$ python3 -q
>>> import numpy as np
>>> np.set_printoptions(precision=2, suppress=True, linewidth=100)
>>> rnd = lambda a: np.round(a, 2) + 0
>>> feats = np.array([[1.3, -1.4, -0.9, -4.0],
...     [-1.7, -1.3, -1.2, -1.0],
...     [-0.9, 1.2, -0.9, 0.0],
...     [-0.8, -0.2, 0.1, 12.0]])
>>> print(rnd(feats.mean(axis=0)))
[-0.52 -0.43 -0.72  1.75]
>>> print(np.abs(feats).max())
12.0
>>> np.linalg.matrix_rank(feats)
np.int64(4)
>>> print(rnd(np.diff(feats, axis=0)))
[[-3.   0.1 -0.3  3. ]
 [ 0.8  2.5  0.3  1. ]
 [ 0.1 -1.4  1.  12. ]]
>>> feats.shape
(4, 4)
>>> print(np.unravel_index(np.abs(feats).argmax(), feats.shape))
(np.int64(3), np.int64(3))
>>> rnd(np.linalg.norm(feats))
np.float64(13.24)
>>> rng = np.random.default_rng(474)
>>> lab = rng.permutation(4)
>>> other = feats[:, lab] * rng.choice([-1, 1], 4)
>>> other
array([[ 0.9, -4. ,  1.3,  1.4],
       [ 1.2, -1. , -1.7,  1.3],
       [ 0.9,  0. , -0.9, -1.2],
       [-0.1, 12. , -0.8,  0.2]])
>>> U, _, Vt = np.linalg.svd(feats.T @ other)
>>> lab
array([2, 3, 0, 1])
>>> rnd(np.linalg.lstsq(feats, other)[0])
array([[ 0.,  0.,  1.,  0.],
       [ 0.,  0.,  0., -1.],
       [-1.,  0.,  0.,  0.],
       [ 0.,  1.,  0.,  0.]])
>>> x = np.array([2, 5, 4, 1])
>>> h = np.maximum(other @ x, 0)
>>> print(np.maximum(other @ (3 * x), 0))
[  0.    0.    0.  170.4]
>>> print(np.flatnonzero(h > 1e-9))
[3]
>>> rnd(np.maximum(other @ x, 0) - np.maximum(-other @ x, 0))
array([-11.6,  -8.1,  -3. ,  56.8])
>>> print(feats.ravel(order="F"))
[ 1.3 -1.7 -0.9 -0.8 -1.4 -1.3  1.2 -0.2 -0.9 -1.2 -0.9  0.1 -4.  -1.   0.  12. ]
>>> feats.reshape(-1, 2)
array([[ 1.3, -1.4],
       [-0.9, -4. ],
       [-1.7, -1.3],
       [-1.2, -1. ],
       [-0.9,  1.2],
       [-0.9,  0. ],
       [-0.8, -0.2],
       [ 0.1, 12. ]])
>>> t3 = feats.reshape(4, 2, -1)
>>> t3.transpose(1, 0, 2)
array([[[ 1.3, -1.4],
        [-1.7, -1.3],
        [-0.9,  1.2],
        [-0.8, -0.2]],

       [[-0.9, -4. ],
        [-1.2, -1. ],
        [-0.9,  0. ],
        [ 0.1, 12. ]]])
>>> rnd(np.einsum("ihd,ihd->ih", t3, t3))
array([[  3.65,  16.81],
       [  4.58,   2.44],
       [  2.25,   0.81],
       [  0.68, 144.01]])
>>> rnd(t3.sum(axis=1))
array([[ 0.4, -5.4],
       [-2.9, -2.3],
       [-1.8,  1.2],
       [-0.7, 11.8]])
>>> np.einsum("ihd,jhd->hij", t3, t3).shape
(2, 4, 4)
>>> K = np.array([[7, 5, 2], [1, 4, 8]]) * (rng.random((2, 3)) < 0.3)
>>> K
array([[7, 0, 0],
       [0, 0, 0]])
>>> rnd(np.linalg.norm(K, 2) / np.linalg.norm(K))
np.float64(1.0)
>>> [round(float(x), 2) for x in np.linalg.svd(K, compute_uv=False)[:3]]
[7.0, 0.0]
>>> f = np.array([-2, -3, 2])
>>> np.convolve(K[0], f)
array([-14, -21,  14,   0,   0])
>>> np.array([np.convolve(row, f, "same") for row in K])
array([[-21,  14,   0],
       [  0,   0,   0]])
>>> np.correlate(K[0], K[1], "full")
array([0, 0, 0, 0, 0])
>>> print(np.polyval(f, K[0]))
[-117    2    2]
